$ python3 -q
>>> import numpy as np
>>> import numpy.linalg as la
>>> np.set_printoptions(precision=2, suppress=True, linewidth=160, legacy="1.25")
>>> def tidy(a):
...     return np.round(a, 2) + 0
... 
>>> feats = np.loadtxt("case15.csv", delimiter=",")
>>> feats
array([[-0.13,  1.48, -0.67],
       [ 0.18, -2.61,  1.32],
       [-0.18,  1.55, -1.25],
       [-0.03, -3.09,  2.61],
       [-0.05, -0.64,  0.27],
       [ 0.37, -2.82,  2.41],
       [ 0.31, -2.29,  1.04],
       [-0.59,  4.07, -1.88],
       [ 0.08,  2.83, -2.46],
       [ 0.19, -4.52,  3.2 ],
       [-0.29,  1.34,  0.25],
       [-0.02,  0.33, -0.49],
       [-0.08,  1.33, -0.84],
       [ 0.45, -0.48, -1.22],
       [ 0.03, -0.46,  0.36]])
>>> Xs = feats - feats.mean(axis=0)
>>> vecs = la.svd(Xs)[2][:1]
>>> Y = Xs - Xs @ vecs.T @ vecs
>>> la.norm(Y, axis=1).round(6).argmax()
13
>>> tidy(la.norm(Y) / la.norm(Xs))
0.2
>>> print(tidy(np.cov(Xs @ vecs.T, rowvar=False)))
8.46
>>> basis = feats[[11, 6]].astype(float)
>>> for _ in range(7):
...     lab = la.norm(feats[:, None] - basis, axis=-1).argmin(axis=1)
...     basis = np.array([feats[lab == j].mean(axis=0) for j in range(2)])
... 
>>> lab
array([0, 1, 0, 1, 0, 1, 1, 0, 0, 1, 0, 0, 0, 0, 0])
>>> tidy(basis)
array([[-0.08,  1.14, -0.79],
       [ 0.2 , -3.07,  2.12]])
>>> np.bincount(lab)
array([10,  5])
>>> C2 = np.cov(feats, rowvar=False)
>>> np.argsort(-feats.std(axis=0).round(6), kind="stable")
array([1, 2, 0])
>>> np.median(feats, axis=0)
array([-0.02, -0.46,  0.25])
>>> tidy(la.eigvalsh(C2)[::-1])
array([8.46, 0.33, 0.01])
>>> print(np.argwhere(np.triu(np.abs(np.corrcoef(feats.T)) > 0.8, 1)))
[[1 2]]
>>> tidy(np.corrcoef(feats.T))
array([[ 1.  , -0.69,  0.42],
       [-0.69,  1.  , -0.92],
       [ 0.42, -0.92,  1.  ]])
>>> tidy(np.polyfit(feats[:, 1], feats[:, 2], 1))
array([-0.64,  0.01])
>>> m1 = np.load("run14.npy")
>>> m1
array([[ 8.21,  0.8 ,  2.7 ],
       [-3.71, -0.6 , -1.2 ],
       [ 5.06,  1.7 ,  1.7 ],
       [ 3.24,  0.2 ,  1.1 ],
       [-5.16, -0.2 , -1.7 ],
       [ 3.58,  0.7 ,  1.2 ],
       [-0.59,  0.6 , -0.2 ],
       [-0.7 , -0.8 , -0.2 ],
       [-5.17,  0.2 , -1.7 ],
       [ 5.71,  1.  ,  1.9 ],
       [-1.2 ,  0.4 , -0.4 ],
       [-0.96,  1.4 , -0.3 ],
       [-1.45, -0.3 , -0.4 ],
       [ 1.82,  0.4 ,  0.6 ],
       [ 1.12, -0.6 ,  0.4 ],
       [-5.21,  0.8 , -1.7 ]])
>>> W = np.array([[5, 3], [4, 0], [3, 0]])
>>> coef = np.array([0, 0])
>>> act = np.maximum(m1 @ W + coef, 0)
>>> (act > 0).astype(int)
array([[1, 1],
       [0, 0],
       [1, 1],
       [1, 1],
       [0, 0],
       [1, 1],
       [0, 0],
       [0, 0],
       [0, 0],
       [1, 1],
       [0, 0],
       [0, 0],
       [0, 0],
       [1, 1],
       [1, 1],
       [0, 0]])
>>> la.matrix_rank(act)
2
>>> tidy((act > 0).mean(axis=0))
array([0.44, 0.44])
>>> basis = np.array([[-3, 2], [-4, -5]])
>>> (act @ basis).round(6).argmax(axis=1)
array([1, 0, 1, 1, 0, 1, 0, 0, 0, 1, 0, 0, 0, 1, 1, 0])
>>> X = np.load("sample17.npy")
>>> print(X)
[[2 4 2]
 [4 4 3]
 [2 3 2]]
>>> w, vecs = la.eigh(X)
>>> tidy(la.eigvalsh(X @ X))
array([ 0.04,  1.37, 80.6 ])
>>> print(tidy(la.eigvalsh(X + -2 * np.eye(3))))
[-3.17 -1.81  6.98]
>>> print(np.unique(w.round(6) + 0, return_counts=True)[1])
[1 1 1]
>>> print(tidy(np.abs(vecs[:, -1])))
[0.54 0.71 0.46]
>>> tidy(w.sum()), np.trace(X)
(8.0, 8)
>>> (w > 1e-8).sum(), (w < -1e-8).sum()
(2, 1)
>>> tidy(w)
array([-1.17,  0.19,  8.98])
>>> W0 = np.load("data.npy")
>>> W0
array([[ 1,  0,  0,  0],
       [ 1,  1,  0,  0],
       [ 5, -3,  1,  0],
       [ 3,  1,  2,  1]])
>>> U, sigma, Vh = la.svd(W0, full_matrices=False)
>>> tidy(Vh @ Vh.T)
array([[1., 0., 0., 0.],
       [0., 1., 0., 0.],
       [0., 0., 1., 0.],
       [0., 0., 0., 1.]])
>>> U.shape, sigma.shape, Vh.shape
((4, 4), (4,), (4, 4))
